% ipython --no-banner

In [1]: import numpy as np

In [2]: np.set_printoptions(precision=4, suppress=True, linewidth=200)

In [3]: feats = np.loadtxt("mat.csv", delimiter=",")

In [4]: feats
Out[4]: 
array([[ 9.7944, -7.7091, 16.1557],
       [ 0.9886, -0.4706,  1.4127],
       [ 0.4926, -0.2851,  0.6698],
       [ 0.3187, -0.2342,  0.42  ],
       [ 0.0065, -0.0664,  0.0069],
       [ 0.0055, -0.062 ,  0.0058],
       [ 0.0052, -0.0609,  0.0056],
       [ 0.0145,  0.1665,  0.0123],
       [ 0.0238,  0.2364,  0.019 ],
       [ 0.0319,  0.2954,  0.024 ],
       [ 0.0377,  0.3375,  0.0271],
       [ 0.0859,  0.7413,  0.0357],
       [ 0.0948,  0.8352,  0.0326],
       [ 0.1218,  1.1945,  0.0059],
       [ 0.1481,  2.1551, -0.1496],
       [ 0.1418,  2.6686, -0.2686],
       [ 0.132 ,  2.9973, -0.3546],
       [ 0.0784,  4.0165, -0.6605],
       [-0.1301,  6.2621, -1.4841],
       [-0.4636,  8.7842, -2.571 ],
       [-1.3034, 13.7078, -4.9956],
       [-1.7389, 15.9281, -6.1795]])

In [5]: Ac = feats - feats.mean(axis=0)

In [6]: U, sig, Vh = np.linalg.svd(Ac, full_matrices=False)

In [7]: (np.sign(U[:, 0]) == np.sign(U[0, 0])).astype(int)
Out[7]: array([1, 1, 1, 1, 1, 1, 1, 1, 1, 1, 1, 1, 1, 1, 0, 0, 0, 0, 0, 0, 0, 0])

In [8]: np.round(sig ** 2 / (sig ** 2).sum(), 4) + 0
Out[8]: array([0.8764, 0.1236, 0.    ])

In [9]: np.abs(Vh[0]).argmax()
Out[9]: np.int64(1)

In [10]: np.abs(U[:, 0]).argmax()
Out[10]: np.int64(0)

In [11]: np.linalg.matrix_rank(Ac)
Out[11]: np.int64(3)

In [12]: np.abs(Vh[-1])
Out[12]: array([0.8209, 0.1239, 0.5574])

In [13]: rng = np.random.default_rng(929)

In [14]: labels = rng.permutation(3)

In [15]: M2 = feats[:, labels] * rng.choice([-1, 1], 3)

In [16]: M2
Out[16]: 
array([[ 9.7944, -7.7091, 16.1557],
       [ 0.9886, -0.4706,  1.4127],
       [ 0.4926, -0.2851,  0.6698],
       [ 0.3187, -0.2342,  0.42  ],
       [ 0.0065, -0.0664,  0.0069],
       [ 0.0055, -0.062 ,  0.0058],
       [ 0.0052, -0.0609,  0.0056],
       [ 0.0145,  0.1665,  0.0123],
       [ 0.0238,  0.2364,  0.019 ],
       [ 0.0319,  0.2954,  0.024 ],
       [ 0.0377,  0.3375,  0.0271],
       [ 0.0859,  0.7413,  0.0357],
       [ 0.0948,  0.8352,  0.0326],
       [ 0.1218,  1.1945,  0.0059],
       [ 0.1481,  2.1551, -0.1496],
       [ 0.1418,  2.6686, -0.2686],
       [ 0.132 ,  2.9973, -0.3546],
       [ 0.0784,  4.0165, -0.6605],
       [-0.1301,  6.2621, -1.4841],
       [-0.4636,  8.7842, -2.571 ],
       [-1.3034, 13.7078, -4.9956],
       [-1.7389, 15.9281, -6.1795]])

In [17]: U, _, Vh = np.linalg.svd(feats.T @ M2)

In [18]: np.round(U @ Vh, 4) + 0
Out[18]: 
array([[1., 0., 0.],
       [0., 1., 0.],
       [0., 0., 1.]])

In [19]: np.abs(feats).max()
Out[19]: np.float64(16.1557)

In [20]: np.unravel_index(np.abs(feats).argmax(), feats.shape)
Out[20]: (np.int64(0), np.int64(2))

In [21]: round(float(np.linalg.norm(feats)), 4)
Out[21]: 33.1085

In [22]: cov = np.cov(feats, rowvar=False)

In [23]: cov.shape
Out[23]: (3, 3)

In [24]: np.linalg.eigvalsh(cov)[::-1]
Out[24]: array([40.5669,  5.7218,  0.002 ])

In [25]: np.argwhere(np.triu(np.abs(np.corrcoef(feats.T)) > 0.8, 1))
Out[25]: array([[0, 2]])
